$ python3 -q
>>> import numpy as np
>>> from numpy import linalg as LA
>>> np.set_printoptions(precision=1, suppress=True, linewidth=120, legacy="1.25")
>>> rnd = lambda a: np.round(a, 1) + 0
>>> data = np.diag(np.array([-3, 3, -5, 0, 0, 4, 3, -2, 1]))
>>> data
array([[-3,  0,  0,  0,  0,  0,  0,  0,  0],
       [ 0,  3,  0,  0,  0,  0,  0,  0,  0],
       [ 0,  0, -5,  0,  0,  0,  0,  0,  0],
       [ 0,  0,  0,  0,  0,  0,  0,  0,  0],
       [ 0,  0,  0,  0,  0,  0,  0,  0,  0],
       [ 0,  0,  0,  0,  0,  4,  0,  0,  0],
       [ 0,  0,  0,  0,  0,  0,  3,  0,  0],
       [ 0,  0,  0,  0,  0,  0,  0, -2,  0],
       [ 0,  0,  0,  0,  0,  0,  0,  0,  1]])
>>> ang = np.radians(15)
>>> Rm = np.eye(9)
>>> Rm[0, 0] = Rm[8, 8] = np.cos(ang)
>>> Rm[0, 8], Rm[8, 0] = -np.sin(ang), np.sin(ang)
>>> rnd(Rm)
array([[ 1. ,  0. ,  0. ,  0. ,  0. ,  0. ,  0. ,  0. , -0.3],
       [ 0. ,  1. ,  0. ,  0. ,  0. ,  0. ,  0. ,  0. ,  0. ],
       [ 0. ,  0. ,  1. ,  0. ,  0. ,  0. ,  0. ,  0. ,  0. ],
       [ 0. ,  0. ,  0. ,  1. ,  0. ,  0. ,  0. ,  0. ,  0. ],
       [ 0. ,  0. ,  0. ,  0. ,  1. ,  0. ,  0. ,  0. ,  0. ],
       [ 0. ,  0. ,  0. ,  0. ,  0. ,  1. ,  0. ,  0. ,  0. ],
       [ 0. ,  0. ,  0. ,  0. ,  0. ,  0. ,  1. ,  0. ,  0. ],
       [ 0. ,  0. ,  0. ,  0. ,  0. ,  0. ,  0. ,  1. ,  0. ],
       [ 0.3,  0. ,  0. ,  0. ,  0. ,  0. ,  0. ,  0. ,  1. ]])
>>> other = data @ Rm.T
>>> rnd(np.abs(other - data).max(axis=0))
array([0.3, 0. , 0. , 0. , 0. , 0. , 0. , 0. , 0.8])
>>> rank = LA.matrix_rank(data)
>>> rank
7
>>> ns = LA.svd(data)[2][rank:].T
>>> LA.matrix_rank(data.T @ data), LA.matrix_rank(data @ data.T)
(7, 7)
>>> ns @ ns.T
array([[0., 0., 0., 0., 0., 0., 0., 0., 0.],
       [0., 0., 0., 0., 0., 0., 0., 0., 0.],
       [0., 0., 0., 0., 0., 0., 0., 0., 0.],
       [0., 0., 0., 1., 0., 0., 0., 0., 0.],
       [0., 0., 0., 0., 1., 0., 0., 0., 0.],
       [0., 0., 0., 0., 0., 0., 0., 0., 0.],
       [0., 0., 0., 0., 0., 0., 0., 0., 0.],
       [0., 0., 0., 0., 0., 0., 0., 0., 0.],
       [0., 0., 0., 0., 0., 0., 0., 0., 0.]])
>>> [int(LA.matrix_rank(np.delete(data, i, axis=0))) for i in range(9)]
[6, 6, 6, 7, 7, 6, 6, 6, 6]
>>> data.T @ data
array([[ 9,  0,  0,  0,  0,  0,  0,  0,  0],
       [ 0,  9,  0,  0,  0,  0,  0,  0,  0],
       [ 0,  0, 25,  0,  0,  0,  0,  0,  0],
       [ 0,  0,  0,  0,  0,  0,  0,  0,  0],
       [ 0,  0,  0,  0,  0,  0,  0,  0,  0],
       [ 0,  0,  0,  0,  0, 16,  0,  0,  0],
       [ 0,  0,  0,  0,  0,  0,  9,  0,  0],
       [ 0,  0,  0,  0,  0,  0,  0,  4,  0],
       [ 0,  0,  0,  0,  0,  0,  0,  0,  1]])
>>> data[:, 3] @ data[:, 5]
0
>>> rnd(LA.svd(data, compute_uv=False))
array([5., 4., 3., 3., 3., 2., 1., 0., 0.])
>>> other = np.array([[1, 3], [1, 3], [2, 2], [1, 2], [2, 2], [0, 2], [3, 1], [3, 1]])
>>> cent = np.array([[2, 0, -2, -3, -3, 0, 0, 0, 1, 0, 0, 0, 2, -3],
...     [0, 2, 3, 3, 3, 1, -1, -2, 1, -1, 1, -3, -2, -2]])
>>> A = other @ cent
>>> A
array([[  2,   6,   7,   6,   6,   3,  -3,  -6,   4,  -3,   3,  -9,  -4,  -9],
       [  2,   6,   7,   6,   6,   3,  -3,  -6,   4,  -3,   3,  -9,  -4,  -9],
       [  4,   4,   2,   0,   0,   2,  -2,  -4,   4,  -2,   2,  -6,   0, -10],
       [  2,   4,   4,   3,   3,   2,  -2,  -4,   3,  -2,   2,  -6,  -2,  -7],
       [  4,   4,   2,   0,   0,   2,  -2,  -4,   4,  -2,   2,  -6,   0, -10],
       [  0,   4,   6,   6,   6,   2,  -2,  -4,   2,  -2,   2,  -6,  -4,  -4],
       [  6,   2,  -3,  -6,  -6,   1,  -1,  -2,   4,  -1,   1,  -3,   4, -11],
       [  6,   2,  -3,  -6,  -6,   1,  -1,  -2,   4,  -1,   1,  -3,   4, -11]])
>>> Uu, sv, vt = LA.svd(A)
>>> V = vt[:(sv > 1e-8).sum()]
>>> rng = np.random.default_rng(12134)
>>> x = A[6] + 5 * A[7] + rng.integers(2) * np.eye(14)[8]
>>> x
array([ 36.,  12., -18., -36., -36.,   6.,  -6., -12.,  24.,  -6.,   6., -18.,  24., -66.])
>>> rnd(np.diag(V.T @ V))
array([0.1, 0.1, 0.2, 0.3, 0.3, 0. , 0. , 0.1, 0.1, 0. , 0. , 0.2, 0.1, 0.5])
>>> rnd(LA.norm(x - V.T @ V @ x))
0.0
>>> LA.matrix_rank(np.vstack([A, x]))
2
>>> M = np.load("m.npy")
>>> M
array([[-2.,  2., -2., -1.,  2.,  2.,  0.],
       [ 1., -2.,  2.,  2., -1.,  1.,  0.],
       [-1., -1.,  0.,  1.,  0., -2.,  0.],
       [-1., -1., -2., -2.,  1.,  0.,  0.],
       [ 1., -1.,  2.,  1.,  1., -1.,  0.],
       [ 0.,  1.,  0.,  0.,  1.,  2.,  0.],
       [ 0.,  0.,  0.,  0.,  0.,  0.,  0.]])
>>> Uu, sv, vt = LA.svd(M)
>>> rnd(sv)
array([6.5, 3.7, 2.2, 2.2, 1.7, 0.1, 0. ])
>>> np.argmax(sv[:-1] / (sv[1:] + 1e-6)) + 1
6
>>> other = Uu[:, :6] @ np.diag(sv[:6]) @ vt[:6]
>>> rnd(other)
array([[-2.,  2., -2., -1.,  2.,  2.,  0.],
       [ 1., -2.,  2.,  2., -1.,  1.,  0.],
       [-1., -1.,  0.,  1.,  0., -2.,  0.],
       [-1., -1., -2., -2.,  1.,  0.,  0.],
       [ 1., -1.,  2.,  1.,  1., -1.,  0.],
       [ 0.,  1.,  0.,  0.,  1.,  2.,  0.],
       [ 0.,  0.,  0.,  0.,  0.,  0.,  0.]])
>>> LA.matrix_rank(M, rtol=0.05)
5
>>> rnd(LA.norm(M - other, 2)), sv[6]
(0.0, 0.0)
>>> rnd(LA.norm(M - other) / LA.norm(M))
0.0
>>> rnd(np.abs(M - other).max())
0.0
>>> W0 = np.loadtxt("mat.csv", delimiter=",")
>>> W0
array([[2., 2., 0., 0., 0., 0., 0., 0., 0.],
       [2., 0., 2., 0., 0., 0., 0., 0., 0.],
       [0., 2., 9., 2., 0., 0., 0., 0., 0.],
       [0., 0., 2., 8., 2., 0., 0., 0., 0.],
       [0., 0., 0., 2., 5., 2., 0., 0., 0.],
       [0., 0., 0., 0., 2., 4., 2., 0., 0.],
       [0., 0., 0., 0., 0., 2., 1., 2., 0.],
       [0., 0., 0., 0., 0., 0., 2., 9., 2.],
       [0., 0., 0., 0., 0., 0., 0., 2., 8.]])
>>> r0 = np.array([-1, -3])
>>> np.convolve(W0[5], r0)
array([  0.,   0.,   0.,   0.,  -2., -10., -14.,  -6.,   0.,   0.])
>>> np.array([np.convolve(row, r0, "same") for row in W0])
array([[ -2.,  -8.,  -6.,   0.,   0.,   0.,   0.,   0.,   0.],
       [ -2.,  -6.,  -2.,  -6.,   0.,   0.,   0.,   0.,   0.],
       [  0.,  -2., -15., -29.,  -6.,   0.,   0.,   0.,   0.],
       [  0.,   0.,  -2., -14., -26.,  -6.,   0.,   0.,   0.],
       [  0.,   0.,   0.,  -2., -11., -17.,  -6.,   0.,   0.],
       [  0.,   0.,   0.,   0.,  -2., -10., -14.,  -6.,   0.],
       [  0.,   0.,   0.,   0.,   0.,  -2.,  -7.,  -5.,  -6.],
       [  0.,   0.,   0.,   0.,   0.,   0.,  -2., -15., -29.],
       [  0.,   0.,   0.,   0.,   0.,   0.,   0.,  -2., -14.]])
>>> np.polyval(r0, W0[5])
array([-3., -3., -3., -3., -5., -7., -5., -3., -3.])
>>> J = np.array([[5.1, 6.0, 9.0, 4.0, 5.0, 4.0],
...     [9.0, 4.1, 5.0, 3.0, 4.0, 8.0],
...     [1.0, 5.0, 0.1, 3.0, 9.0, 1.0],
...     [5.0, 5.0, 3.0, 3.1, 5.0, 5.0],
...     [7.0, 6.0, 4.0, 0.0, 9.1, 5.0],
...     [5.0, 6.0, 9.0, 4.0, 5.0, 4.1]])
>>> x = np.array([3, 1, 0, 0, 3, 2])
>>> a = np.maximum(J @ x, 0)
>>> a
array([44.3, 59.1, 37. , 45. , 64.3, 44.2])
>>> np.maximum(J @ x, 0) - np.maximum(-J @ x, 0)
array([44.3, 59.1, 37. , 45. , 64.3, 44.2])
>>> np.maximum(J @ (3 * x), 0)
array([132.9, 177.3, 111. , 135. , 192.9, 132.6])
>>> other = np.array([[-1, 0, 1, 0, 1, 1, 1, 2, -1],
...     [-1, -1, -1, 2, 2, 2, 0, 1, 2],
...     [-2, 0, -1, -1, 0, 2, -1, 2, -1],
...     [2, 1, 0, 0, 0, 2, 0, -2, -2],
...     [0, -1, 2, 0, -2, 2, 1, -2, 0],
...     [2, 2, -1, 2, 2, -2, 2, -1, 2],
...     [-2, -2, -2, 2, -1, 2, -2, 2, -1],
...     [0, 0, -2, 2, 1, 2, 2, 1, 1],
...     [2, 0, -2, 0, 0, 1, -2, 0, -2]])
>>> other[-1] = other[0]
>>> arr = other + 0.1 * np.eye(9)
>>> arr
array([[-0.9,  0. ,  1. ,  0. ,  1. ,  1. ,  1. ,  2. , -1. ],
       [-1. , -0.9, -1. ,  2. ,  2. ,  2. ,  0. ,  1. ,  2. ],
       [-2. ,  0. , -0.9, -1. ,  0. ,  2. , -1. ,  2. , -1. ],
       [ 2. ,  1. ,  0. ,  0.1,  0. ,  2. ,  0. , -2. , -2. ],
       [ 0. , -1. ,  2. ,  0. , -1.9,  2. ,  1. , -2. ,  0. ],
       [ 2. ,  2. , -1. ,  2. ,  2. , -1.9,  2. , -1. ,  2. ],
       [-2. , -2. , -2. ,  2. , -1. ,  2. , -1.9,  2. , -1. ],
       [ 0. ,  0. , -2. ,  2. ,  1. ,  2. ,  2. ,  1.1,  1. ],
       [-1. ,  0. ,  1. ,  0. ,  1. ,  1. ,  1. ,  2. , -0.9]])
>>> LA.cond(arr) > 100
True
>>> round(np.log10(LA.cond(arr)))
3
>>> rnd(LA.norm(arr, 2) / LA.norm(arr))
0.6
>>> LA.matrix_rank(arr, rtol=0.1)
7
>>> def softmax(z):
...     e = np.exp(z - z.max(axis=-1, keepdims=True))
...     return e / e.sum(axis=-1, keepdims=True)
... 
>>> rnd(softmax(arr[6]))
array([0. , 0. , 0. , 0.3, 0. , 0.3, 0. , 0.3, 0. ])
>>> rnd(softmax(arr[6] + 5))
array([0. , 0. , 0. , 0.3, 0. , 0.3, 0. , 0.3, 0. ])
>>> rnd(softmax(arr).sum(axis=1))
array([1., 1., 1., 1., 1., 1., 1., 1., 1.])
>>> rnd(softmax(10 * arr[6]))
array([0. , 0. , 0. , 0.3, 0. , 0.3, 0. , 0.3, 0. ])
>>> S = arr @ arr.T / np.sqrt(9)
>>> softmax(S).round(6).argmax(axis=1)
array([0, 1, 2, 3, 4, 5, 6, 7, 8])
>>> Uu, sv, vt = LA.svd(arr)
>>> rnd(sv)
array([8. , 6.7, 4.8, 4.2, 3.4, 2. , 1.7, 0.6, 0. ])
>>> other = Uu[:, :8] @ np.diag(sv[:8]) @ vt[:8]
>>> rnd(LA.norm(arr - other, 2)), rnd(sv[8])
(0.0, 0.0)
>>> LA.matrix_rank(other)
8
>>> W1 = np.array([[-3, 5, -2],
...     [2, 4, -5],
...     [3, -3, 2],
...     [-3, 0, 3],
...     [2, -1, -3],
...     [-4, -2, 3],
...     [1, 3, -4],
...     [-4, -2, 3],
...     [-4, 5, 3]])
>>> beta = np.array([-5, -3, -1])
>>> hid = np.maximum(W0 @ W1 + beta, 0)
>>> rnd((hid > 0).mean(axis=0))
array([0.1, 0.3, 0.6])
>>> hid
array([[ 0., 15.,  0.],
       [ 0.,  1.,  0.],
       [20.,  0., 13.],
       [ 0.,  0., 21.],
       [ 0.,  0.,  0.],
       [ 0.,  0.,  0.],
       [ 0.,  0.,  7.],
       [ 0.,  0., 24.],
       [ 0., 33., 29.]])
>>> (hid > 0).astype(int)
array([[0, 1, 0],
       [0, 1, 0],
       [1, 0, 1],
       [0, 0, 1],
       [0, 0, 0],
       [0, 0, 0],
       [0, 0, 1],
       [0, 0, 1],
       [0, 1, 1]])
>>> cent = np.array([[3, -2], [2, 2], [3, 1]])
>>> (hid @ cent).round(6).argmax(axis=1)
array([0, 0, 0, 0, 0, 0, 0, 0, 0])
>>> x = np.array([-2, 1, -3, -1, 2, 2, -2, -1, -3])
>>> rhs = arr @ x
>>> beta, lr = np.zeros(9), 1 / LA.norm(arr, 2) ** 2
>>> for i in range(20):
...     beta -= lr * arr.T @ (arr @ beta - rhs)
...     if i % 5 == 0: print(i, round(LA.norm(arr @ beta - rhs), 1))
... 
0 12.2
5 5.1
10 2.7
15 1.7
>>> rnd(beta)
array([-0.1,  1.1, -2.4, -0.8,  0.9,  2.3, -2.4,  0.7, -2.3])
>>> mat = np.loadtxt("test19.csv", delimiter=",")
>>> mat
array([[ 0.,  0.,  1.,  2., -3.,  3.,  1., -2.],
       [ 0.,  0.,  2.,  1., -1.,  3., -2., -1.],
       [ 0.,  0.,  0.,  2.,  2.,  3.,  0.,  0.],
       [ 0.,  0.,  0.,  0., -1., -1.,  2., -1.],
       [ 0.,  0.,  0.,  0.,  0.,  3.,  1.,  0.],
       [ 0.,  0.,  0.,  0.,  0.,  0., -3.,  3.],
       [ 0.,  0.,  0.,  0.,  0.,  0.,  0.,  2.],
       [ 0.,  0.,  0.,  0.,  0.,  0.,  0.,  0.]])
>>> (mat - mat.T) / 2
array([[ 0. ,  0. ,  0.5,  1. , -1.5,  1.5,  0.5, -1. ],
       [ 0. ,  0. ,  1. ,  0.5, -0.5,  1.5, -1. , -0.5],
       [-0.5, -1. ,  0. ,  1. ,  1. ,  1.5,  0. ,  0. ],
       [-1. , -0.5, -1. ,  0. , -0.5, -0.5,  1. , -0.5],
       [ 1.5,  0.5, -1. ,  0.5,  0. ,  1.5,  0.5,  0. ],
       [-1.5, -1.5, -1.5,  0.5, -1.5,  0. , -1.5,  1.5],
       [-0.5,  1. ,  0. , -1. , -0.5,  1.5,  0. ,  1. ],
       [ 1. ,  0.5,  0. ,  0.5,  0. , -1.5, -1. ,  0. ]])
>>> rnd(LA.matrix_power(mat, 4))
array([[  0.,   0.,   0.,   0.,   0.,  -6.,   4.,  50.],
       [  0.,   0.,   0.,   0.,   0., -12., -19.,  25.],
       [  0.,   0.,   0.,   0.,   0.,   0.,  18., -46.],
       [  0.,   0.,   0.,   0.,   0.,   0.,   0.,  18.],
       [  0.,   0.,   0.,   0.,   0.,   0.,   0.,   0.],
       [  0.,   0.,   0.,   0.,   0.,   0.,   0.,   0.],
       [  0.,   0.,   0.,   0.,   0.,   0.,   0.,   0.],
       [  0.,   0.,   0.,   0.,   0.,   0.,   0.,   0.]])
>>> rnd(np.sort(np.abs(LA.eigvals(mat))))
array([0., 0., 0., 0., 0., 0., 0., 0.])
>>> mat @ mat
array([[ 0.,  0.,  0.,  2.,  0., -8., -8.,  9.],
       [ 0.,  0.,  0.,  4.,  3.,  2., -8.,  4.],
       [ 0.,  0.,  0.,  0., -2.,  4., -3.,  7.],
       [ 0.,  0.,  0.,  0.,  0., -3.,  2.,  1.],
       [ 0.,  0.,  0.,  0.,  0.,  0., -9., 11.],
       [ 0.,  0.,  0.,  0.,  0.,  0.,  0., -6.],
       [ 0.,  0.,  0.,  0.,  0.,  0.,  0.,  0.],
       [ 0.,  0.,  0.,  0.,  0.,  0.,  0.,  0.]])
>>> (mat + mat.T) / 2
array([[ 0. ,  0. ,  0.5,  1. , -1.5,  1.5,  0.5, -1. ],
       [ 0. ,  0. ,  1. ,  0.5, -0.5,  1.5, -1. , -0.5],
       [ 0.5,  1. ,  0. ,  1. ,  1. ,  1.5,  0. ,  0. ],
       [ 1. ,  0.5,  1. ,  0. , -0.5, -0.5,  1. , -0.5],
       [-1.5, -0.5,  1. , -0.5,  0. ,  1.5,  0.5,  0. ],
       [ 1.5,  1.5,  1.5, -0.5,  1.5,  0. , -1.5,  1.5],
       [ 0.5, -1. ,  0. ,  1. ,  0.5, -1.5,  0. ,  1. ],
       [-1. , -0.5,  0. , -0.5,  0. ,  1.5,  1. ,  0. ]])
>>> rnd(LA.det(mat))
0.0
>>> np.trace(mat)
0.0
